In [1]: import numpy as np

In [2]: import numpy.linalg as la

In [3]: np.set_printoptions(precision=2, suppress=True, linewidth=200)

In [4]: mat = np.loadtxt("block7.csv", delimiter=",")

In [5]: mat
Out[5]: 
array([[ 1.,  0.,  0.],
       [ 1., -2.,  0.],
       [ 1.,  3., -4.]])

In [6]: # triangular

In [7]: la.matrix_power(mat - np.diag(np.diag(mat)), 3)
Out[7]: 
array([[0., 0., 0.],
       [0., 0., 0.],
       [0., 0., 0.]])

In [8]: np.sort(la.eigvals(mat))
Out[8]: array([-4., -2.,  1.])

In [9]: X = np.load("x.npy")

In [10]: X
Out[10]: 
array([[0.31, 0.1 , 0.  , 0.07, 0.24, 0.28],
       [0.11, 0.36, 0.14, 0.07, 0.14, 0.18],
       [0.09, 0.2 , 0.26, 0.2 , 0.26, 0.  ],
       [0.23, 0.17, 0.  , 0.33, 0.27, 0.  ],
       [0.17, 0.06, 0.33, 0.33, 0.11, 0.  ],
       [0.  , 0.  , 0.37, 0.42, 0.11, 0.11]])

In [11]: # rows sum to 1

In [12]: x0 = np.array([-1, 4, -4, 0, 3, -4])

In [13]: target = X @ x0

In [14]: b, lr = np.zeros(6), 1 / la.norm(X, 2) ** 2

In [15]: for i in range(8):
    ...:     b -= lr * X.T @ (X @ b - target)
    ...:     if i % 2 == 0: print(i, round(la.norm(X @ b - target), 2))
    ...: 
0 1.99
2 1.59
4 1.34
6 1.17

In [16]: b
Out[16]: array([ 0.54,  2.1 , -2.29, -0.78,  1.27, -1.27])

In [17]: round(la.cond(X), 2)
Out[17]: np.float64(9.56)

In [18]: np.allclose(X, X.T)
Out[18]: False

In [19]: round(la.det(X), 2)
Out[19]: np.float64(-0.0)

In [20]: np.allclose(X @ X.T, X.T @ X)
Out[20]: False

In [21]: la.determinant(X)
AttributeError: module 'numpy.linalg' has no attribute 'determinant'


In [22]: np.sort(np.abs(la.eigvals(X)))
Out[22]: array([0.14, 0.17, 0.3 , 0.3 , 0.3 , 1.  ])

In [23]: assert X == X.T
ValueError: The truth value of an array with more than one element is ambiguous. Use a.any() or a.all()


In [24]: np.round(np.abs(la.eigvals(X)).max(), 2)
Out[24]: np.float64(1.0)

In [25]: X.inv()
AttributeError: 'numpy.ndarray' object has no attribute 'inv'
